% python3 -q
>>> import numpy as np
>>> np.set_printoptions(precision=3, suppress=True, linewidth=100)
>>> A = np.loadtxt("case3.csv", delimiter=",")
>>> A
array([[ 2., -2.,  2.],
       [-2., -2.,  0.],
       [ 1., -1.,  1.],
       [ 8.,  4.,  2.]])
>>> x0 = np.array([5, 4, -2])
>>> a = np.maximum(A @ x0, 0)
>>> np.maximum(A @ x0, 0) - np.maximum(-A @ x0, 0)
array([ -2., -18.,  -1.,  52.])
>>> np.tanh(A @ x0)
array([-0.964, -1.   , -0.762,  1.   ])
>>> A * (a > 1e-9)[:, None]
array([[ 0., -0.,  0.],
       [-0., -0.,  0.],
       [ 0., -0.,  0.],
       [ 8.,  4.,  2.]])
>>> np.flatnonzero(a > 1e-9)
array([3])
>>> a
array([ 0.,  0.,  0., 52.])
>>> B = A / np.linalg.norm(A, axis=1, keepdims=True)
>>> gram = B @ B.T
>>> np.argwhere(np.triu(np.abs(gram) > 0.95, 1))
array([[0, 2]])
>>> np.linalg.norm(B, axis=1)
array([1., 1., 1., 1.])
>>> np.abs(np.diag(np.linalg.qr(A)[1])) > 1e-9
array([ True,  True, False])
>>> np.round(np.trace(np.linalg.pinv(A) @ A), 3)
np.float64(2.0)
>>> np.linalg.lstsq(A[:-1].T, A[-1])[2]
np.int32(2)
>>> np.round(A @ np.linalg.pinv(A) @ A, 3) + 0
array([[ 2., -2.,  2.],
       [-2., -2.,  0.],
       [ 1., -1.,  1.],
       [ 8.,  4.,  2.]])
>>> Uu, sig, VT = np.linalg.svd(A)
>>> V = VT[:(sig > 1e-8).sum()]
>>> rng = np.random.default_rng(436)
>>> x0 = A[2] + 3 * A[0] + rng.integers(2) * np.eye(3)[1]
>>> x0
array([ 7., -6.,  7.])
>>> np.allclose(V.T @ V @ x0, x0)
False
>>> V.T @ V
array([[ 0.833,  0.167,  0.333],
       [ 0.167,  0.833, -0.333],
       [ 0.333, -0.333,  0.333]])
>>> np.diag(V.T @ V)
array([0.833, 0.833, 0.333])
>>> round(np.linalg.norm(x0 - V.T @ V @ x0), 3)
np.float64(0.408)
